$ ipython --no-banner

In [1]: import numpy as np

In [2]: np.set_printoptions(precision=4, suppress=True, linewidth=140)

In [3]: rnd = lambda a: np.round(a, 4) + 0

In [4]: K = np.loadtxt("arr.csv", delimiter=",")

In [5]: K
Out[5]: 
array([[ 5.5068,  2.0655,  0.98  ],
       [15.6983,  4.8254,  3.0681],
       [ 5.556 ,  1.7762,  3.299 ],
       [12.6376,  6.7295,  3.8937],
       [14.2081,  6.339 ,  4.3057],
       [ 5.0088,  0.5349, -1.1182],
       [ 4.8517,  1.0673,  1.4799],
       [ 5.8365,  0.5624,  0.8118],
       [14.0882,  7.3541,  3.8055],
       [ 5.0761,  1.9072,  1.2967],
       [ 5.3066,  2.9704,  4.0789],
       [ 6.4727,  0.3259,  1.0933],
       [14.6391,  7.1067,  5.0246],
       [13.8257,  5.0051,  3.0395],
       [16.1615,  7.2088,  4.7847],
       [ 6.4851, -0.1498, -0.1139],
       [ 4.1294,  1.4018,  2.3857],
       [ 3.5534,  2.2319,  1.2267],
       [14.1325,  6.3297,  3.2529],
       [15.4261,  6.4105,  1.9777],
       [ 4.574 ,  1.2238,  0.9398]])

In [6]: Xs = (K - K.mean(axis=0)) / K.std(axis=0)

In [7]: rnd(Xs.std(axis=0))
Out[7]: array([1., 1., 1.])

In [8]: beta = np.linalg.lstsq(np.delete(Xs, 2, axis=1), Xs[:, 2])[0]

In [9]: np.abs(beta).argmax()
Out[9]: np.int64(1)

In [10]: Xs = K - K.mean(axis=0)

In [11]: left, sig, VT = np.linalg.svd(Xs, full_matrices=False)

In [12]: np.abs(VT[0]).argmax()
Out[12]: np.int64(0)

In [13]: np.abs(left[:, 0]).argmax()
Out[13]: np.int64(14)

In [14]: rnd(np.abs(VT[-1]))
Out[14]: array([0.2431, 0.751 , 0.6139])

In [15]: np.linalg.matrix_rank(Xs)
Out[15]: np.int64(3)

In [16]: rnd(VT[0] * np.sign(VT[0, np.abs(VT[0]).argmax()]))
Out[16]: array([0.8577, 0.4621, 0.2256])

In [17]: rnd(sig)
Out[17]: array([24.9554,  6.0753,  3.0348])
